In [1]: import numpy as np

In [2]: np.set_printoptions(precision=2, suppress=True, linewidth=200, floatmode="fixed")

In [3]: rd = lambda a: np.round(a, 2) + 0

In [4]: m1 = np.loadtxt("arr.csv", delimiter=",")

In [5]: m1
Out[5]: 
array([[  0.30,   0.00,   0.30,  -1.40,   0.60,   0.10,  -0.70,   1.20,   1.00,   0.40,   1.40,   0.00,   0.20,   0.90],
       [ -1.00,   0.00,   0.70,   0.40,  -1.70,   0.60,   0.00,   1.30,   0.00,  -0.40,   0.80,   0.80,   1.00,  -0.40],
       [ -0.80,  -2.00,   1.40,  -0.50,   0.30,  -0.70,   1.40,   2.10,   0.90,   0.80,   1.40,   0.80,  -1.30,  -0.50],
       [ -0.50, -14.00,   0.00,   2.50,  -0.20,  -0.50,   0.00,   0.50,  -0.90,  -1.10,   0.50,  -0.40,   0.80,  -1.00],
       [ -1.60,  -6.00,   0.00,  -1.40,  -1.30,   0.20,   0.20,   1.10,  -1.40,   1.10,  -0.30,  -0.10,  -0.40,   0.70],
       [  0.40,  38.00,   0.50,  -0.10,   0.00,  -1.30,  -0.30,  -0.40,   1.50,  -0.70,   1.30,   0.40,   1.10,  -0.60],
       [ -0.20, -12.00,   0.20,  -0.60,   0.10,  -2.30,  -0.50,  -0.70,  -1.20,  -0.30,   1.60,   0.70,  -0.40,   1.80],
       [  0.90, -34.00,  -1.40,  -0.10,  -1.70,  -0.50,   1.10,   0.70,   0.80,   0.00,   0.90,  -1.10,  -0.20,  -0.10],
       [  0.30,  26.00,   1.40,   1.60,   0.50,  -1.20,  -0.70,  -1.70,  -1.40,   1.20,  -1.30,  -0.20,  -1.70,  -0.40],
       [  0.20,  -8.00,   1.90,   0.10,  -1.40,   0.60,   1.50,   0.40,  -1.70,  -0.80,  -0.60,  -0.80,  -0.80,   1.30],
       [  1.30,  12.00,  -0.40,  -0.80,   0.30,  -0.20,   0.70,  -1.90,   0.90,   0.80,   0.90,  -1.10,  -1.00,   0.40]])

In [6]: # column 1 dominates

In [7]: U, sig, vt = np.linalg.svd(m1)

In [8]: rd(sig)
Out[8]: array([62.25,  5.41,  4.86,  4.72,  3.96,  3.46,  3.13,  2.34,  1.37,  1.13,  1.03])

In [9]: np.argmax(sig[:-1] / (sig[1:] + 1e-6)) + 1
Out[9]: np.int64(1)

In [10]: B = U[:, :1] @ np.diag(sig[:1]) @ vt[:1]

In [11]: rd(np.linalg.norm(m1 - B, 2)), rd(sig[1])
Out[11]: (np.float64(5.41), np.float64(5.41))

In [12]: rd(np.linalg.norm(m1 - B) / np.linalg.norm(m1))
Out[12]: np.float64(0.17)

In [13]: np.linalg.matrix_rank(m1, rtol=0.05)
Out[13]: np.int64(7)

In [14]: F = np.loadtxt("mat.csv", delimiter=",")

In [15]: F
Out[15]: 
array([[  2.00,  29.00, -30.00, -13.00, -10.00,  30.00],
       [  0.00,  32.00, -33.00, -15.00, -11.00,  33.00],
       [  6.00,   3.00,   0.00,  -3.00,   0.00,   0.00],
       [-16.00,  -6.00,   9.00,  -4.00,   3.00,  -9.00],
       [  4.00,  30.00, -33.00, -11.00, -11.00,  33.00],
       [-14.00,   5.00,  -9.00,  -2.00,  -3.00,   9.00],
       [  4.00, -34.00,  39.00,  13.00,  13.00, -39.00],
       [  4.00,  14.00, -18.00,  -2.00,  -6.00,  18.00],
       [ 14.00,   1.00,  -3.00,   5.00,  -1.00,   3.00],
       [  6.00,  11.00,  -9.00,  -6.00,  -3.00,   9.00],
       [  4.00, -14.00,  18.00,   4.00,   6.00, -18.00]])

In [16]: # rows and columns are dependent

In [17]: r = np.linalg.matrix_rank(F)

In [18]: r
Out[18]: np.int64(3)

In [19]: null = np.linalg.svd(F)[2][r:].T

In [20]: np.linalg.matrix_rank(F.T @ F), np.linalg.matrix_rank(F @ F.T)
Out[20]: (np.int64(3), np.int64(3))

In [21]: [int(np.linalg.matrix_rank(F[:, :j + 1])) for j in range(6)]
Out[21]: [1, 2, 3, 3, 3, 3]

In [22]: [int(np.linalg.matrix_rank(F[:i])) for i in range(1, len(F) + 1)]
Out[22]: [1, 2, 3, 3, 3, 3, 3, 3, 3, 3, 3]

In [23]: np.zeros(11, 6)
Traceback (most recent call last):
  Cell In[23], line 1
    np.zeros(11, 6)
TypeError: Cannot interpret '6' as a data type


In [24]: rd(F.mean(axis=0))
Out[24]: array([ 1.27,  6.45, -6.27, -3.09, -2.09,  6.27])

In [25]: F.sum(axis=1)
Out[25]: array([  8.00,   6.00,   6.00, -23.00,  12.00, -14.00,  -4.00,  10.00,  19.00,   8.00,   0.00])

In [26]: F.sum(axis=0)
Out[26]: array([ 14.00,  71.00, -69.00, -34.00, -23.00,  69.00])

In [27]: np.linalg.matrix_rank(F)
Out[27]: np.int64(3)

In [28]: rd(np.linalg.svd(F, compute_uv=False))
Out[28]: array([129.40,  28.59,  11.59,   0.00,   0.00,   0.00])

In [29]: np.abs(F).max()
Out[29]: np.float64(39.0)

In [30]: np.unravel_index(np.abs(F).argmax(), F.shape)
Out[30]: (np.int64(6), np.int64(2))

In [31]: rd(np.linalg.norm(F, 2) / np.linalg.norm(F))
Out[31]: np.float64(0.97)

In [32]: np.linalg.cond(F) > 100
Out[32]: np.True_

In [33]: [round(float(x), 2) for x in np.linalg.svd(F, compute_uv=False)[:3]]
Out[33]: [129.4, 28.59, 11.59]

In [34]: np.linalg.matrix_rank(F, rtol=0.1)
Out[34]: np.int64(2)
